% ipython --no-banner

In [1]: import numpy as np

In [2]: np.set_printoptions(precision=1, suppress=True, linewidth=100, sign=" ")

In [3]: mat = np.loadtxt("mat.csv", delimiter=",")

In [4]: mat
Out[4]: 
array([[ 1. ,  0.7,  0.5],
       [ 0.7,  1. ,  0.7],
       [ 0.5,  0.7,  1. ]])

In [5]: def softmax(z):
   ...:     e = np.exp(z - z.max(axis=-1, keepdims=True))
   ...:     return e / e.sum(axis=-1, keepdims=True)
   ...: 

In [6]: softmax(mat[2] + -1)
Out[6]: array([ 0.3,  0.3,  0.4])

In [7]: att = mat @ mat.T / np.sqrt(3)

In [8]: softmax(att + np.triu(np.full(att.shape, -np.inf), 1))
Out[8]: 
array([[ 1. ,  0. ,  0. ],
       [ 0.5,  0.5,  0. ],
       [ 0.3,  0.4,  0.3]])

In [9]: softmax(att)
Out[9]: 
array([[ 0.3,  0.4,  0.3],
       [ 0.3,  0.4,  0.3],
       [ 0.3,  0.4,  0.3]])

In [10]: x0 = np.array([3, 1, 3])

In [11]: rhs = mat @ x0

In [12]: rhs
Out[12]: array([ 5.2,  5.2,  5.2])

In [13]: np.linalg.solve(mat, mat[:, 0])
Out[13]: array([ 1.,  0.,  0.])

In [14]: np.linalg.solve(mat, rhs + mat[:, 1])
Out[14]: array([ 3.,  2.,  3.])

In [15]: np.round(np.linalg.solve(mat.T, mat[1]), 1) + 0
Out[15]: array([ 0.,  1.,  0.])

In [16]: np.linalg.solve(mat, rhs)
Out[16]: array([ 3.,  1.,  3.])

In [17]: rng = np.random.default_rng(853471)

In [18]: lab = rng.permutation(3)

In [19]: lab
Out[19]: array([ 1,  2,  0])

In [20]: M2 = mat[lab][:, lab]

In [21]: M2
Out[21]: 
array([[ 1. ,  0.7,  0.7],
       [ 0.7,  1. ,  0.5],
       [ 0.7,  0.5,  1. ]])

In [22]: np.allclose(M2, mat)
Out[22]: False

In [23]: np.trace(M2)
Out[23]: np.float64(3.0)
